$ ipython --no-banner

In [1]: import numpy as np

In [2]: from numpy import linalg as LA

In [3]: np.set_printoptions(precision=2, suppress=True, linewidth=140, sign=" ")

In [4]: mat = np.load("test7.npy")

In [5]: print(mat)
[[ 0.04 -0.71  0.71]
 [-0.71  0.48  0.52]
 [ 0.71  0.52  0.48]]

In [6]: W = np.array([[1, 2, 1, 2, 2, 1], [2, 2, 1, 0, 0, 2], [1, 2, 2, 2, 1, 1]])

In [7]: b = np.array([0, 1, 1, 0, 1, 0])

In [8]: act = np.maximum(mat @ W + b, 0)

In [9]: print((act > 0).astype(int))
[[ 0  1  1  1  1  0]
 [ 1  1  1  0  1  1]
 [ 1  1  1  1  1  1]]

In [10]: print(LA.matrix_rank(act))
3

In [11]: W2 = np.array([[1, -3], [1, 1], [3, 0], [-2, -1], [-3, 0], [-1, 1]])

In [12]: print(W @ W2)
[[-5 -2]
 [ 5 -2]
 [ 1 -2]]

In [13]: print(act @ W2)
[[-2.01 -0.41]
 [ 6.71  0.04]
 [ 0.54 -2.41]]

In [14]: print((act @ W2).round(6).argmax(axis=1))
[ 1  0  0]

In [15]: W0 = np.load("case10.npy")

In [16]: print(W0)
[[  0   0  30]
 [  0   0  20]
 [  0   0   3]
 [  0   0  13]
 [  0   0  20]
 [  0   0  10]
 [  0   0   6]
 [  0   0  24]
 [  0   0  23]
 [  0   0  14]]

In [17]: # null space of dimension 2

In [18]: print(LA.svd(W0, compute_uv=False))
[ 57.58   0.     0.  ]

In [19]: print(LA.lstsq(W0[:-1].T, W0[-1])[2])
1

In [20]: try:
    ...:     LA.inv(W0)
    ...: except LA.LinAlgError as e:
    ...:     print(repr(e))
    ...: 
LinAlgError('Last 2 dimensions of the array must be square')

In [21]: print(np.unique(W0.round(6), axis=0).shape)
(9, 3)

In [22]: print(np.round(np.trace(LA.pinv(W0) @ W0), 2))
1.0

In [23]: print(np.abs(np.diag(LA.qr(W0)[1])) > 1e-9)
[False False  True]

In [24]: print(W0 @ LA.pinv(W0) @ W0)
[[  0.   0.  30.]
 [  0.   0.  20.]
 [  0.   0.   3.]
 [  0.   0.  13.]
 [  0.   0.  20.]
 [  0.   0.  10.]
 [  0.   0.   6.]
 [  0.   0.  24.]
 [  0.   0.  23.]
 [  0.   0.  14.]]
